$ python3 -q
>>> import numpy as np
>>> np.set_printoptions(suppress=True, linewidth=100)
>>> X = np.array([[1, 2, 0, 0, 0, 0],
...     [-3, -2, 0, 0, 0, 0],
...     [0, 2, 0, 0, 0, 0],
...     [0, 0, 1, 2, 0, 0],
...     [0, 0, -3, -2, 0, 0],
...     [0, 0, 0, 2, 0, 0],
...     [0, 0, 0, 0, 1, 2],
...     [0, 0, 0, 0, -3, -2],
...     [0, 0, 0, 0, 0, 2]])
>>> X.sum(axis=1)
array([ 3, -5,  2,  3, -5,  2,  3, -5,  2])
>>> X.shape
(9, 6)
>>> X - X[0]
array([[ 0,  0,  0,  0,  0,  0],
       [-4, -4,  0,  0,  0,  0],
       [-1,  0,  0,  0,  0,  0],
       [-1, -2,  1,  2,  0,  0],
       [-1, -2, -3, -2,  0,  0],
       [-1, -2,  0,  2,  0,  0],
       [-1, -2,  0,  0,  1,  2],
       [-1, -2,  0,  0, -3, -2],
       [-1, -2,  0,  0,  0,  2]])
>>> round(float(np.linalg.norm(X)), 1)
8.1
>>> np.abs(X).max()
np.int64(3)
>>> X.sum(axis=0)
array([-2,  2, -2,  2, -2,  2])
>>> np.count_nonzero(X)
np.int64(15)
>>> np.round(X.mean(axis=0), 1)
array([-0.2,  0.2, -0.2,  0.2, -0.2,  0.2])
>>> rng = np.random.default_rng(607)
>>> idx = rng.permutation(6)
>>> out = X[:, idx] * rng.choice([-1, 1], 6)
>>> out
array([[ 0,  0, -2, -1,  0,  0],
       [ 0,  0,  2,  3,  0,  0],
       [ 0,  0, -2,  0,  0,  0],
       [-1,  0,  0,  0, -2,  0],
       [ 3,  0,  0,  0,  2,  0],
       [ 0,  0,  0,  0, -2,  0],
       [ 0,  1,  0,  0,  0, -2],
       [ 0, -3,  0,  0,  0,  2],
       [ 0,  0,  0,  0,  0, -2]])
>>> Uu, _, Vh = np.linalg.svd(X.T @ out)
>>> np.round(Uu @ Vh, 1) + 0
array([[ 0.,  0.,  0., -1.,  0.,  0.],
       [ 0.,  0., -1.,  0.,  0.,  0.],
       [-1.,  0.,  0.,  0.,  0.,  0.],
       [ 0.,  0.,  0.,  0., -1.,  0.],
       [ 0.,  1.,  0.,  0.,  0.,  0.],
       [ 0.,  0.,  0.,  0.,  0., -1.]])
>>> out = np.array([[1, 0], [3, 0]])
>>> W2 = np.array([[-1, -1], [-2, 1]])
>>> E = np.kron(out, W2)
>>> E
array([[-1, -1,  0,  0],
       [-2,  1,  0,  0],
       [-3, -3,  0,  0],
       [-6,  3,  0,  0]])
>>> np.linalg.lstsq(E[:-1].T, E[-1])[2]
np.int32(2)
>>> np.allclose(E[:-1].T @ np.linalg.lstsq(E[:-1].T, E[-1])[0], E[-1])
True
>>> np.abs(np.diag(np.linalg.qr(E)[1])) > 1e-9
array([ True,  True, False, False])
>>> out = np.array([[3, -3], [2, -2]])
>>> W2 = np.kron(out, E)
>>> W2
array([[ -3,  -3,   0,   0,   3,   3,   0,   0],
       [ -6,   3,   0,   0,   6,  -3,   0,   0],
       [ -9,  -9,   0,   0,   9,   9,   0,   0],
       [-18,   9,   0,   0,  18,  -9,   0,   0],
       [ -2,  -2,   0,   0,   2,   2,   0,   0],
       [ -4,   2,   0,   0,   4,  -2,   0,   0],
       [ -6,  -6,   0,   0,   6,   6,   0,   0],
       [-12,   6,   0,   0,  12,  -6,   0,   0]])
>>> K = np.array([[-1, 0], [-1, 0], [2, 3]])
>>> K
array([[-1,  0],
       [-1,  0],
       [ 2,  3]])
>>> # row 2 dominates
>>> round(float(np.linalg.det(E[::-1])), 1)
0.0
>>> np.round(np.poly(E), 1)
array([ 1.,  0., -3.,  0.,  0.])
>>> np.kron(np.eye(2, dtype=int), E)
array([[-1, -1,  0,  0,  0,  0,  0,  0],
       [-2,  1,  0,  0,  0,  0,  0,  0],
       [-3, -3,  0,  0,  0,  0,  0,  0],
       [-6,  3,  0,  0,  0,  0,  0,  0],
       [ 0,  0,  0,  0, -1, -1,  0,  0],
       [ 0,  0,  0,  0, -2,  1,  0,  0],
       [ 0,  0,  0,  0, -3, -3,  0,  0],
       [ 0,  0,  0,  0, -6,  3,  0,  0]])
>>> A = np.loadtxt("dump.csv", delimiter=",")
>>> A
array([[-0.4, -0.4, -1. , -0.6],
       [-1.1,  0.4, -7. ,  1.6],
       [ 1.4, -1.5, 15. ,  0.4]])
>>> vec = np.array([-2, 3, 3, 3])
>>> h = np.maximum(A @ vec, 0)
>>> np.round(np.maximum(A @ (3 * vec), 0), 1)
array([  0. ,   0. , 116.7])
>>> np.round(np.tanh(A @ vec), 1)
array([-1., -1.,  1.])
>>> A * (h > 1e-9)[:, None]
array([[-0. , -0. , -0. , -0. ],
       [-0. ,  0. , -0. ,  0. ],
       [ 1.4, -1.5, 15. ,  0.4]])
>>> np.round(A.T @ h, 1)
array([ 54.5, -58.4, 583.5,  15.6])
>>> J = np.array([[0, 0, 1, 0], [0, 0, 1, 0], [1, 1, 0, 1], [0, 0, 1, 0]])
>>> J
array([[0, 0, 1, 0],
       [0, 0, 1, 0],
       [1, 1, 0, 1],
       [0, 0, 1, 0]])
>>> # rows 0 and 1 are equal
>>> np.einsum("ii->", J)
np.int64(0)
>>> np.round(np.poly(J), 1) + 0
array([ 1.,  0., -3.,  0.,  0.])
>>> round(float(np.linalg.det(2 * J)), 1), np.round(np.linalg.det(J), 1)
(0.0, np.float64(0.0))
>>> np.linalg.lstsq(J[:-1].T, J[-1])[2]
np.int32(2)
>>> np.allclose(J[:-1].T @ np.linalg.lstsq(J[:-1].T, J[-1])[0], J[-1])
True
>>> np.round(np.linalg.norm(J, 2) / np.linalg.norm(J), 1)
np.float64(0.7)
>>> np.argsort(-np.linalg.norm(J, axis=0).round(6), kind="stable")[:3]
array([2, 0, 1])
>>> [round(float(x), 1) for x in np.linalg.svd(J, compute_uv=False)[:3]]
[1.7, 1.7, 0.0]
>>> w, evecs = np.linalg.eigh(J)
>>> w.round(1) + 0
array([-1.7,  0. ,  0. ,  1.7])
>>> np.unique(w.round(6) + 0, return_counts=True)[1]
array([1, 2, 1])
>>> np.round(np.linalg.svd(J, compute_uv=False), 1)
array([1.7, 1.7, 0. , 0. ])
>>> np.round(np.abs(evecs[:, -1]), 1)
array([0.4, 0.4, 0.7, 0.4])
>>> np.round(np.linalg.eigvalsh(J @ J), 1) + 0
array([0., 0., 3., 3.])
>>> M = np.load("mat.npy")
>>> M
array([[ 1.8, -1.7,  3.6],
       [-0.9,  0.2, -0.8],
       [-1.1,  0.9, -2.1],
       [ 0.3, -0.3, -0.8],
       [ 0.8, -0.3,  0.9],
       [-2.4,  2.5, -5. ],
       [ 2.8, -2.8,  5.2],
       [-0.3, -0.3,  0.4],
       [ 1.2, -1.3,  2.5],
       [-2.2,  1.8, -3.8],
       [ 0.4, -0.5,  1.2],
       [ 1.3, -1.6,  2.4],
       [-2.2,  2.4, -5.7],
       [-0.7,  0.7, -1.6],
       [-1.4,  1.8, -3.5],
       [ 1. , -0.4,  1.1],
       [-0.6,  1. , -1.6],
       [-0.6,  0.7, -1.5]])
>>> D = np.linalg.norm(M[:, None] - M[None], axis=-1)
>>> D[:5, :5].round(1)
array([[0. , 5.5, 6.9, 4.9, 3.2],
       [5.5, 0. , 1.5, 1.3, 2.5],
       [6.9, 1.5, 0. , 2.3, 3.7],
       [4.9, 1.3, 2.3, 0. , 1.8],
       [3.2, 2.5, 3.7, 1.8, 0. ]])
>>> np.flatnonzero(D[2] < D.mean() / 2)
array([ 1,  2, 13, 14, 16, 17])
>>> np.unravel_index(D.round(6).argmax(), D.shape)
(np.int64(6), np.int64(12))
>>> D[2].round(6).argsort(kind="stable")[:4]
array([ 2, 13, 16, 17])
>>> D.mean(axis=1).argmax()
np.int64(6)
>>> np.round(np.linalg.norm(M, axis=1), 1)
array([4.4, 1.2, 2.5, 0.9, 1.2, 6.1, 6.5, 0.6, 3.1, 4.7, 1.4, 3.2, 6.6, 1.9, 4.2, 1.5, 2. , 1.8])
>>> Uu, sigma, Vh = np.linalg.svd(M)
>>> np.argmax(sigma[:-1] / (sigma[1:] + 1e-6)) + 1
np.int64(1)
>>> sigma.round(1)
array([15. ,  1.3,  0.9])
>>> out = Uu[:, :1] @ np.diag(sigma[:1]) @ Vh[:1]
>>> np.linalg.matrix_rank(M, rtol=0.05)
np.int64(3)
>>> np.linalg.matrix_rank(out)
np.int64(1)
>>> vec = np.array([1, -2, 1])
>>> np.round(M @ np.ones(3), 1)
array([ 3.7, -1.5, -2.3, -0.8,  1.4, -4.9,  5.2, -0.2,  2.4, -4.2,  1.1,  2.1, -5.5, -1.6, -3.1,
        1.7, -1.2, -1.4])
>>> np.round(np.einsum("ij,j->i", M, vec), 1)
array([  8.8,  -2.1,  -5. ,   0.1,   2.3, -12.4,  13.6,   0.7,   6.3,  -9.6,   2.6,   6.9, -12.7,
        -3.7,  -8.5,   2.9,  -4.2,  -3.5])
>>> np.sign((M @ vec).round(6))
array([ 1., -1., -1.,  1.,  1., -1.,  1.,  1.,  1., -1.,  1.,  1., -1., -1., -1.,  1., -1., -1.])
>>> np.round(np.linalg.norm(M, axis=0), 1)
array([ 6.1,  6.1, 12.4])
>>> np.round(np.linalg.norm(M, 1), 1), round(float(np.linalg.norm(M, np.inf)), 1)
(np.float64(43.7), 10.8)
>>> np.round(np.linalg.norm(M) ** 2 / np.linalg.norm(M, 2) ** 2, 1)
np.float64(1.0)
>>> round(np.linalg.norm(M[2], 1), 1), round(float(np.linalg.norm(M[2], np.inf)), 1)
(np.float64(4.1), 2.1)
>>> feats = np.loadtxt("w.csv", delimiter=",")
>>> feats
array([[ 1.3,  1. , -7. ],
       [-6. , -0.7,  2. ],
       [ 1. ,  1. , -6.7]])
>>> Uu, sigma, Vh = np.linalg.svd(feats)
>>> sigma.round(1) + 0
array([10.6,  5.3,  0. ])
>>> out = Uu[:, :2] @ np.diag(sigma[:2]) @ Vh[:2]
>>> round(float(np.abs(feats - out).max()), 1)
0.0
>>> np.linalg.matrix_rank(out)
np.int64(2)
>>> out.round(1)
array([[ 1.3,  1. , -7. ],
       [-6. , -0.7,  2. ],
       [ 1. ,  1. , -6.7]])
>>> np.round(np.linalg.norm(feats - out, 2), 1), round(float(sigma[2]), 1)
(np.float64(0.0), 0.0)
>>> t3 = np.stack([feats, 2 * feats, feats[::-1]])
>>> np.round(np.linalg.det(t3), 1)
array([ 2.4, 19.2, -2.4])
>>> np.linalg.matrix_rank(t3)
array([3, 3, 3])
>>> w, evecs = np.linalg.eig(feats)
>>> np.round(np.sort(np.linalg.eigvals(np.linalg.inv(feats))), 1)
array([-0.6, -0.2,  3.3])
>>> w.round(1)
array([ 0.3, -1.7, -4.7])
>>> np.round(np.sort(np.linalg.eigvals(feats @ feats)), 1)
array([ 0.1,  2.9, 22.1])
>>> np.round(np.sort(np.linalg.eigvals(feats.T)), 1)
array([-4.7, -1.7,  0.3])
>>> np.round(np.poly(feats), 1)
array([ 1. ,  6.1,  6.1, -2.4])
>>> np.round(np.linalg.eigvals(feats), 1)
array([ 0.3, -1.7, -4.7])
>>> round(float(np.einsum("ij,ji->", feats, feats)), 1)
25.1
>>> np.einsum("ii->", feats)
np.float64(-6.1)
>>> round(np.linalg.det(feats[::-1]), 1)
np.float64(-2.4)
>>> round(float(np.linalg.eigvals(feats).sum().real), 1)
-6.1
>>> np.round(np.abs(np.linalg.svd(feats)[2][-1]), 1)
array([0.1, 1. , 0.1])
>>> [round(float(x), 1) for x in np.linalg.svd(feats, compute_uv=False)[:3]]
[10.6, 5.3, 0.0]
>>> np.linalg.matrix_rank(feats, rtol=0.1)
np.int64(2)
>>> np.linalg.cond(feats) > 100
np.True_
>>> mat = np.load("test4.npy")
>>> mat.round(1)
array([[ 0.7,  0.7, -2.8],
       [ 0.6,  2.8,  0.9],
       [-2.9,  0.8, -0.5]])
>>> vec = np.array([-5, -5, 7])
>>> y = feats @ vec
>>> c, lr = np.zeros(3), 1 / np.linalg.norm(feats, 2) ** 2
>>> for i in range(6):
...     c -= lr * feats.T @ (feats @ c - y)
...     if i % 2 == 0: print(i, round(np.linalg.norm(feats @ c - y), 1))
... 
0 8.4
2 4.8
4 2.7
>>> round(np.linalg.cond(feats), 1)
np.float64(244.5)
>>> t3 = np.stack([A, 4 * A, A[::-1]])
>>> np.round(t3.sum(axis=0), 1)
array([[ -0.6,  -3.5,  10. ,  -2.6],
       [ -6.6,   2.4, -42. ,   9.6],
       [  6.6,  -7.9,  74. ,   1.4]])
>>> (t3 @ A.T).shape
(3, 3, 3)
>>> np.round(np.linalg.norm(mat, axis=0), 1)
array([3., 3., 3.])
>>> round(float(np.linalg.norm(mat, 1)), 1), np.round(np.linalg.norm(mat, np.inf), 1)
(4.3, np.float64(4.3))
>>> round(np.linalg.norm(mat[1] - mat[2]), 1)
np.float64(4.2)
>>> round(mat[1] @ mat[2], 1)
np.float64(0.0)
>>> np.round(np.linalg.norm(mat, axis=1), 1)
array([3., 3., 3.])
>>> round(float(np.linalg.norm(mat, "nuc")), 1)
9.0
>>> np.round(np.linalg.norm(mat, 2), 1)
np.float64(3.0)
